$ python -q
>>> import numpy as np
>>> from numpy import linalg as LA
>>> np.set_printoptions(precision=3, suppress=True, linewidth=140)
>>> rd = lambda a: np.round(a, 3) + 0
>>> A = np.loadtxt("data.csv", delimiter=",")
>>> print(A)
[[ -1.03   -0.139  -1.788  -5.666   7.01 ]
 [-11.891   2.403  -5.85   -1.776  -3.978]
 [ -8.993   4.612  -1.883  -1.67   -5.343]
 [ -5.23    4.035   9.249  -7.701   0.384]
 [ 16.265  -1.538   8.963   2.433   3.833]
 [  5.182  -3.634   2.066   0.814   3.618]
 [ -6.541  -3.677  -2.289   5.732  -7.354]
 [ -3.119   0.342  -5.76   -2.777   3.597]
 [ -2.218   3.405  -7.235  -2.328   1.966]
 [ -3.804  -4.533   8.298   0.983  -3.185]
 [ -9.547  -2.699   3.065   0.318  -5.084]
 [-10.499   1.926   5.687  -4.239  -4.101]
 [ 15.755   1.499  -2.364  -0.638   9.312]
 [-15.501  -1.975  11.899   0.937 -12.736]
 [  7.993   4.333  -0.309  -5.235   7.911]
 [ -4.749   3.482  -6.577   1.233  -4.033]
 [  5.022  -1.692   0.224   5.316  -2.407]
 [  4.512  -0.243  -7.856   1.87    3.281]]
>>> out = np.array([[-1, -2], [0, 0], [2, 0], [2, 1], [2, 1]])
>>> print(np.vstack([A, out.T]).shape)
(20, 5)
>>> print(LA.matrix_rank(A @ out))
2
>>> feats = np.load("test14.npy")
>>> print(feats)
[[ -7.  -4. -10.  -6.]
 [  8.   5.   8.   4.]
 [ 12.   6.  15.   8.]
 [-12.  -6. -12.  -5.]]
>>> print(rd(np.abs(LA.svd(feats)[2][-1])))
[0.481 0.343 0.556 0.585]
>>> print(LA.cond(feats) > 100)
True
>>> M = np.loadtxt("x.csv", delimiter=",")
>>> print(M)
[[ 8.051  6.012  7.992  0.995 -8.983  2.968]
 [ 8.013  6.004  7.978  1.015 -9.002  2.978]
 [ 8.005  6.026  8.011  1.023 -8.968  2.976]
 [ 8.016  6.007  8.004  0.974 -8.975  2.996]
 [ 8.016  6.005  8.023  1.025 -9.009  3.019]
 [ 7.985  6.017  7.993  0.978 -9.024  3.017]
 [ 8.027  6.007  8.021  1.011 -9.01   2.978]
 [ 4.02   5.014  8.984  4.001  8.008 -6.992]
 [ 4.039  4.985  8.972  3.986  7.989 -6.965]
 [ 4.007  5.023  9.024  4.011  8.026 -6.994]
 [ 4.     5.001  9.02   4.019  8.023 -7.008]
 [ 3.959  4.991  8.997  4.003  7.95  -6.984]
 [ 4.001  4.997  9.001  4.026  8.01  -6.966]
 [ 4.021  4.974  8.965  4.029  8.019 -6.979]
 [-5.021 -8.005  2.013  6.024  0.004 -3.986]
 [-5.003 -8.01   1.956  6.002  0.024 -4.016]
 [-4.989 -7.984  1.991  5.997  0.01  -3.985]
 [-4.958 -7.977  2.031  5.997  0.01  -4.034]
 [-4.973 -8.03   1.98   5.995  0.021 -3.998]
 [-5.032 -8.015  2.022  6.01  -0.007 -3.985]
 [-4.998 -8.033  2.019  6.017  0.002 -4.008]]
>>> U, s, vt = LA.svd(M)
>>> print(np.argmax(s[:-1] / (s[1:] + 1e-6)) + 1)
3
>>> out = U[:, :3] @ np.diag(s[:3]) @ vt[:3]
>>> print(rd(LA.norm(M - out) / LA.norm(M)))
0.002
>>> print(rd(np.abs(M - out).max()))
0.035
>>> print(LA.matrix_rank(M, rtol=0.05))
3
>>> Ac = (M - M.mean(axis=0)) / M.std(axis=0)
>>> print(np.argwhere(np.abs(Ac) > 2))
[]
>>> print(rd(Ac.std(axis=0)))
[1. 1. 1. 1. 1. 1.]
>>> beta = LA.lstsq(np.delete(Ac, 0, axis=1), Ac[:, 0])[0]
>>> print(np.abs(beta).argmax())
0
>>> print(rd(beta))
[ 0.937 -0.111 -0.136 -0.073  0.074]
>>> C = M[[20, 4]].astype(float)
>>> for _ in range(4):
...     lab = LA.norm(M[:, None] - C, axis=-1).argmin(axis=1)
...     C = np.array([M[lab == j].mean(axis=0) for j in range(2)])
... 
>>> print(lab)
[1 1 1 1 1 1 1 0 0 0 0 0 0 0 0 0 0 0 0 0 0]
>>> print(rd(C))
[[-0.495 -1.505  5.498  5.008  4.006 -5.493]
 [ 8.016  6.011  8.003  1.003 -8.996  2.99 ]]
>>> K = -2 * np.eye(5) + np.eye(5, k=1)
>>> print(K)
[[-2.  1.  0.  0.  0.]
 [ 0. -2.  1.  0.  0.]
 [ 0.  0. -2.  1.  0.]
 [ 0.  0.  0. -2.  1.]
 [ 0.  0.  0.  0. -2.]]
>>> # triangular, det is the product of the diagonal
>>> out = np.array([[-3, 0], [2, -2], [3, -2], [3, 1]])
>>> print(np.einsum("ij->j", feats))
[1. 1. 1. 1.]
>>> print(out.T @ feats.T)
[[-35.  22.  45. -27.]
 [ 22. -22. -34.  31.]]
>>> print(np.einsum("ik,kj->ij", feats, out))
[[-35.  22.]
 [ 22. -22.]
 [ 45. -34.]
 [-27.  31.]]
>>> print(np.vstack([feats, out.T]).shape)
(6, 4)
>>> print(LA.matrix_rank(np.vstack([feats, out.T])))
4
>>> O, R = LA.qr(K)
>>> print(np.abs(np.diag(R)))
[2. 2. 2. 2. 2.]
>>> print(np.trace(O @ O.T))
5.0
>>> print(O.T @ O)
[[1. 0. 0. 0. 0.]
 [0. 1. 0. 0. 0.]
 [0. 0. 1. 0. 0.]
 [0. 0. 0. 1. 0.]
 [0. 0. 0. 0. 1.]]
>>> print(R)
[[-2.  1.  0.  0.  0.]
 [ 0. -2.  1.  0.  0.]
 [ 0.  0. -2.  1.  0.]
 [ 0.  0.  0. -2.  1.]
 [ 0.  0.  0.  0. -2.]]
>>> print(np.allclose(R.T @ R, K.T @ K))
True
>>> print(abs(R[0, 0]), rd(LA.norm(K[:, 0])))
2.0 2.0
>>> print(O)
[[ 1.  0.  0.  0.  0.]
 [-0.  1.  0.  0.  0.]
 [-0. -0.  1.  0.  0.]
 [-0. -0. -0.  1.  0.]
 [-0. -0. -0. -0.  1.]]
>>> m1 = np.loadtxt("block6.csv", delimiter=",")
>>> print(m1)
[[-1.045 -1.881 -2.984]
 [-1.073 -2.013 -3.044]
 [-0.942 -2.    -2.981]
 [-0.958 -1.993 -2.939]
 [-1.093 -1.985 -2.973]
 [-1.035 -1.936 -3.03 ]
 [-1.078 -1.995 -2.961]
 [-1.004 -2.015 -2.967]
 [-1.063 -2.06  -2.947]
 [-1.013 -2.069 -3.102]
 [ 2.979 -0.06  -2.052]
 [ 2.997  0.035 -2.019]
 [ 3.009 -0.034 -2.042]
 [ 2.974 -0.024 -2.019]
 [ 3.138  0.026 -2.01 ]
 [ 2.992 -0.115 -2.056]
 [ 2.952 -0.062 -2.029]
 [ 3.04   0.06  -1.9  ]
 [ 2.937  0.028 -2.004]
 [ 3.059 -0.048 -2.004]
 [ 0.013  0.018  2.027]
 [-0.082  0.004  2.081]
 [ 0.09  -0.045  2.027]
 [ 0.079 -0.003  1.957]
 [ 0.034  0.07   2.109]
 [ 0.     0.04   1.968]
 [-0.158 -0.073  1.934]
 [ 0.112  0.037  1.975]
 [-0.028  0.094  2.055]
 [ 0.015 -0.008  1.974]]
>>> Ac = m1 - m1.mean(axis=0)
>>> U, s, vt = LA.svd(Ac, full_matrices=False)
>>> print(LA.matrix_rank(Ac))
3
>>> print((np.sign(U[:, 0]) == np.sign(U[0, 0])).astype(int))
[1 1 1 1 1 1 1 1 1 1 1 1 1 1 1 1 1 1 1 1 0 0 0 0 0 0 0 0 0 0]
>>> rng = np.random.default_rng(581647)
>>> lab = rng.permutation(3)
>>> out = m1[:, lab] * rng.choice([-1, 1], 3)
>>> print(out)
[[ 1.881 -1.045 -2.984]
 [ 2.013 -1.073 -3.044]
 [ 2.    -0.942 -2.981]
 [ 1.993 -0.958 -2.939]
 [ 1.985 -1.093 -2.973]
 [ 1.936 -1.035 -3.03 ]
 [ 1.995 -1.078 -2.961]
 [ 2.015 -1.004 -2.967]
 [ 2.06  -1.063 -2.947]
 [ 2.069 -1.013 -3.102]
 [ 0.06   2.979 -2.052]
 [-0.035  2.997 -2.019]
 [ 0.034  3.009 -2.042]
 [ 0.024  2.974 -2.019]
 [-0.026  3.138 -2.01 ]
 [ 0.115  2.992 -2.056]
 [ 0.062  2.952 -2.029]
 [-0.06   3.04  -1.9  ]
 [-0.028  2.937 -2.004]
 [ 0.048  3.059 -2.004]
 [-0.018  0.013  2.027]
 [-0.004 -0.082  2.081]
 [ 0.045  0.09   2.027]
 [ 0.003  0.079  1.957]
 [-0.07   0.034  2.109]
 [-0.04   0.     1.968]
 [ 0.073 -0.158  1.934]
 [-0.037  0.112  1.975]
 [-0.094 -0.028  2.055]
 [ 0.008  0.015  1.974]]
>>> U, _, vt = LA.svd(m1.T @ out)
>>> print(rd(LA.lstsq(m1, out)[0]))
[[ 0.  1.  0.]
 [-1.  0.  0.]
 [ 0.  0.  1.]]
>>> print(rd(U @ vt))
[[ 0.  1.  0.]
 [-1.  0.  0.]
 [ 0.  0.  1.]]
>>> Ac = out - out.mean(axis=0)
>>> U, s, vt = LA.svd(Ac, full_matrices=False)
>>> print(np.searchsorted(np.cumsum(s ** 2) / (s ** 2).sum(), 0.9) + 1)
2
>>> print(rd(s ** 2 / (s ** 2).sum()))
[0.602 0.398 0.   ]
>>> print(rd(vt[0] * np.sign(vt[0, np.abs(vt[0]).argmax()])))
[-0.306  0.014  0.952]
>>> print(np.abs(U[:, 0]).argmax())
24
>>> print((np.sign(U[:, 0]) == np.sign(U[0, 0])).astype(int))
[1 1 1 1 1 1 1 1 1 1 1 1 1 1 1 1 1 1 1 1 0 0 0 0 0 0 0 0 0 0]
>>> J = rng.normal(size=(13, 4))
>>> J = 10 * J / LA.norm(J, axis=1, keepdims=True)
>>> print(rd(J))
[[ 3.687 -6.74   2.905 -5.705]
 [ 7.141 -2.999 -6.252  0.958]
 [ 7.277  2.791 -5.9   -2.109]
 [ 7.448 -5.575  3.392  1.391]
 [-0.742  3.351 -4.44   8.277]
 [-3.984 -7.479 -0.272 -5.302]
 [ 0.882  6.628 -6.521  3.575]
 [-8.385  0.303  1.277  5.289]
 [-8.418  1.684 -3.155 -4.043]
 [ 0.072  1.178 -3.112  9.43 ]
 [ 5.897  7.685  2.391 -0.674]
 [ 7.84  -2.678  3.515  4.359]
 [-1.908 -6.648 -0.88   7.169]]
>>> x = np.array([2, 3, 1, 3])
>>> print(LA.norm(J @ x) <= LA.norm(J, 2) * LA.norm(x) + 1e-9)
True
>>> print(np.sign((J @ x).round(6)))
[-1.  1.  1.  1.  1. -1.  1.  1. -1.  1.  1.  1. -1.]
>>> print(rd(J @ np.eye(4)[1]))
[-6.74  -2.999  2.791 -5.575  3.351 -7.479  6.628  0.303  1.684  1.178  7.685 -2.678 -6.648]
>>> W = np.array([[-2, 2, -1, 0], [-1, 0, -2, -1], [-1, 2, 0, 1], [-2, 1, 1, -1]])
>>> beta = np.array([0, 0, 2, 3])
>>> H = np.maximum(J @ W + beta, 0)
>>> print(LA.matrix_rank(H))
4
>>> print(rd((H > 0).mean(axis=0)))
[0.308 0.615 0.769 0.462]
>>> C = np.array([[1, 0], [2, 0], [3, 1], [0, 1]])
>>> print((H @ C).round(6).argmax(axis=1))
[0 0 0 0 0 0 0 0 0 0 0 0 0]
>>> print(W @ C)
[[-1 -1]
 [-7 -3]
 [ 3  1]
 [ 3  0]]
>>> dist = LA.norm(J[:, None] - J[None], axis=-1)
>>> print(rd(LA.norm(J, axis=1)))
[10. 10. 10. 10. 10. 10. 10. 10. 10. 10. 10. 10. 10.]
>>> print(rd(dist[8]))
[16.031 17.281 16.088 19.412 14.667 10.656 13.427 10.423  0.    15.933 16.824 19.961 15.578]
>>> print(np.unravel_index(dist.round(6).argmax(), dist.shape))
(np.int64(8), np.int64(11))
>>> print(dist.mean(axis=1).argmax())
8
>>> t3 = np.stack([J, 3 * J, J[::-1]])
>>> print(rd(np.einsum("bij,cij->bc", t3, t3)))
[[ 1300.     3900.      267.822]
 [ 3900.    11700.      803.467]
 [  267.822   803.467  1300.   ]]
>>> print((t3 @ J.T).shape)
(3, 13, 13)
>>> x = np.array([2, 0, 1, 2])
>>> y = feats @ x
>>> print(y)
[-36.  32.  55. -46.]
>>> print(rd(LA.solve(feats, 3 * y)))
[6. 0. 3. 6.]
>>> mat = np.loadtxt("a.csv", delimiter=",")
>>> print(mat)
[[ -3.973  -0.051   3.975   4.058   1.007]
 [  5.974   0.974  -6.038   3.984  -6.028]
 [ 15.997   4.061 -12.074   4.015 -15.013]
 [  2.955   1.94   -1.965  11.961  -8.022]]
>>> U, s, vt = LA.svd(mat)
>>> print(rd(s))
[30.09  12.202  1.88   0.02 ]
>>> print(np.argmax(s[:-1] / (s[1:] + 1e-6)) + 1)
3
>>> out = U[:, :3] @ np.diag(s[:3]) @ vt[:3]
>>> print(LA.matrix_rank(mat, rtol=0.05))
3
>>> print(rd(np.abs(mat - out).max()))
0.011
>>> print(LA.matrix_rank(out))
3
>>> x = np.array([3, 2, 1, -5, -1])
>>> a = np.maximum(mat @ x, 0)
>>> print(mat * (a > 1e-9)[:, None])
[[ -0.     -0.      0.      0.      0.   ]
 [  0.      0.     -0.      0.     -0.   ]
 [ 15.997   4.061 -12.074   4.015 -15.013]
 [  0.      0.     -0.      0.     -0.   ]]
>>> print(rd(np.maximum(mat @ x, 0) - np.maximum(-mat @ x, 0)))
[-29.343  -0.06   38.977 -41.003]
>>> print(np.flatnonzero(a > 1e-9))
[2]
>>> print(rd(np.maximum(mat @ (3 * x), 0)))
[  0.      0.    116.931   0.   ]
>>> F = np.load("m.npy")
>>> print(F)
[[ 1  1 -1 -1 -1 -1  1  1]
 [ 1 -1 -1  1 -1  1  1 -1]
 [ 1 -1  1 -1  1 -1  1 -1]
 [ 1  1  1  1 -1 -1 -1 -1]]
>>> r0, r1 = F[2], F[3]
>>> print(r0 @ r0)
8
>>> print(r0 @ r1)
0
>>> p = (r0 @ r1) / (r0 @ r0) * r0
>>> print(rd(LA.norm(r0 + r1) ** 2 + LA.norm(r0 - r1) ** 2))
32.0
>>> print(np.outer(r0, r1))
[[ 1  1  1  1 -1 -1 -1 -1]
 [-1 -1 -1 -1  1  1  1  1]
 [ 1  1  1  1 -1 -1 -1 -1]
 [-1 -1 -1 -1  1  1  1  1]
 [ 1  1  1  1 -1 -1 -1 -1]
 [-1 -1 -1 -1  1  1  1  1]
 [ 1  1  1  1 -1 -1 -1 -1]
 [-1 -1 -1 -1  1  1  1  1]]
